$ python -q
>>> import numpy as np
>>> import numpy.linalg as la
>>> np.set_printoptions(precision=1, suppress=True, linewidth=140)
>>> W0 = np.load("data.npy")
>>> print(W0)
[[3. 1. 0. 0. 0. 0. 0. 0. 0. 0. 0. 0. 0.]
 [0. 3. 1. 0. 0. 0. 0. 0. 0. 0. 0. 0. 0.]
 [0. 0. 3. 1. 0. 0. 0. 0. 0. 0. 0. 0. 0.]
 [0. 0. 0. 3. 1. 0. 0. 0. 0. 0. 0. 0. 0.]
 [0. 0. 0. 0. 3. 1. 0. 0. 0. 0. 0. 0. 0.]
 [0. 0. 0. 0. 0. 3. 1. 0. 0. 0. 0. 0. 0.]
 [0. 0. 0. 0. 0. 0. 3. 1. 0. 0. 0. 0. 0.]
 [0. 0. 0. 0. 0. 0. 0. 3. 1. 0. 0. 0. 0.]
 [0. 0. 0. 0. 0. 0. 0. 0. 3. 1. 0. 0. 0.]
 [0. 0. 0. 0. 0. 0. 0. 0. 0. 3. 1. 0. 0.]
 [0. 0. 0. 0. 0. 0. 0. 0. 0. 0. 3. 1. 0.]
 [0. 0. 0. 0. 0. 0. 0. 0. 0. 0. 0. 3. 1.]
 [0. 0. 0. 0. 0. 0. 0. 0. 0. 0. 0. 0. 3.]]
>>> u = np.array([1, 2, 2, 0, 0, 2, 0, 2, 1, 2, 0, 2, 1])
>>> M2 = W0 + np.outer(u, np.eye(13)[11])
>>> round(float(la.det(M2) / la.det(W0)), 1), np.round(1 + la.solve(W0, u)[11], 1)
(1.6, np.float64(1.6))
>>> Q, Rm = la.qr(W0)
>>> print(np.abs(np.diag(Rm)))
[3. 3. 3. 3. 3. 3. 3. 3. 3. 3. 3. 3. 3.]
>>> np.allclose(Rm.T @ Rm, W0.T @ W0)
True
>>> np.trace(Q @ Q.T)
np.float64(13.0)
>>> gram = W0.T @ W0
>>> np.diag(gram)
array([ 9., 10., 10., 10., 10., 10., 10., 10., 10., 10., 10., 10., 10.])
>>> u = np.array([1, -2, 2, -3, 3, -2, -2, -1, 3, 2, 2]) + 0.5
>>> J = np.eye(11) - 2 * np.outer(u, u) / (u @ u)
>>> J.round(1) + 0
array([[ 0.9,  0.1, -0.1,  0.1, -0.2,  0.1,  0.1,  0. , -0.2, -0.1, -0.1],
       [ 0.1,  0.9,  0.1, -0.1,  0.2, -0.1, -0.1,  0. ,  0.2,  0.1,  0.1],
       [-0.1,  0.1,  0.8,  0.2, -0.3,  0.1,  0.1,  0. , -0.3, -0.2, -0.2],
       [ 0.1, -0.1,  0.2,  0.8,  0.3, -0.1, -0.1,  0. ,  0.3,  0.2,  0.2],
       [-0.2,  0.2, -0.3,  0.3,  0.6,  0.2,  0.2,  0.1, -0.4, -0.3, -0.3],
       [ 0.1, -0.1,  0.1, -0.1,  0.2,  0.9, -0.1,  0. ,  0.2,  0.1,  0.1],
       [ 0.1, -0.1,  0.1, -0.1,  0.2, -0.1,  0.9,  0. ,  0.2,  0.1,  0.1],
       [ 0. ,  0. ,  0. ,  0. ,  0.1,  0. ,  0. ,  1. ,  0.1,  0. ,  0. ],
       [-0.2,  0.2, -0.3,  0.3, -0.4,  0.2,  0.2,  0.1,  0.6, -0.3, -0.3],
       [-0.1,  0.1, -0.2,  0.2, -0.3,  0.1,  0.1,  0. , -0.3,  0.8, -0.2],
       [-0.1,  0.1, -0.2,  0.2, -0.3,  0.1,  0.1,  0. , -0.3, -0.2,  0.8]])
>>> [round(float(la.det(J[:i, :i])), 2) + 0 for i in range(1, 12)]
[0.92, 0.85, 0.63, 0.42, 0.0, -0.07, -0.15, -0.16, -0.57, -0.79, -1.0]
>>> np.all(la.eigvalsh(J) > 0)
np.False_
>>> try:
...     la.cholesky(J)
... except la.LinAlgError as e:
...     print("failed:", e)
... 
failed: Matrix is not positive definite
>>> print(round(la.eigvalsh(J).min(), 1))
-1.0
